>>> import numpy as np
>>> import numpy.linalg as la
>>> np.set_printoptions(precision=2, suppress=True, linewidth=120)
>>> feats = np.array([[-0.84, 0.1, 0.45],
...     [-0.81, 0.05, -0.01],
...     [0.12, 0.0, 0.06],
...     [0.59, -0.04, -0.1],
...     [-0.16, 0.05, 0.44],
...     [-0.92, 0.1, 0.3],
...     [0.88, -0.15, -0.74],
...     [0.81, -0.11, -0.57],
...     [0.9, -0.14, -0.66],
...     [-0.64, 0.05, 0.17]])
>>> proj = feats @ la.solve(feats.T @ feats, feats.T)
>>> np.allclose(proj @ proj, proj)
True
>>> Xs = (feats - feats.mean(axis=0)) / feats.std(axis=0)
>>> np.argwhere(np.abs(Xs) > 2)
array([], shape=(0, 2), dtype=int64)
>>> c = la.lstsq(np.delete(Xs, 0, axis=1), Xs[:, 0])[0]
>>> c
array([-1.83,  0.92])
>>> np.abs(c).argmax()
np.int64(0)
>>> data = np.load("mat.npy")
>>> data
array([[ 0.86, -0.1 , -0.33],
       [-0.1 ,  0.93, -0.24],
       [-0.33, -0.24,  0.21]])
>>> M2 = data / np.sqrt((data ** 2).mean(axis=1, keepdims=True))
>>> la.matrix_rank(data - data.mean(axis=1, keepdims=True))
np.int64(2)
>>> M2[0]
array([ 1.61, -0.19, -0.62])
>>> la.matrix_rank(M2) == la.matrix_rank(data)
np.True_
>>> la.norm(M2, axis=1)
array([1.73, 1.73, 1.73])
>>> w, V = la.eigh(data)
>>> x0 = np.array([1, 1, 1])
>>> la.eigvalsh(data[1:, 1:])
array([0.14, 1.  ])
>>> np.round(x0 @ data @ x0 / (x0 @ x0), 2), round(w[0], 2), w[-1]
(np.float64(0.22), np.float64(-0.0), np.float64(1.0))
>>> round(float(np.abs(data).sum(axis=1).max()), 2), np.abs(w).max()
(1.29, np.float64(1.0))
>>> V * np.maximum(w, 0) @ V.T
array([[ 0.86, -0.1 , -0.33],
       [-0.1 ,  0.93, -0.24],
       [-0.33, -0.24,  0.21]])
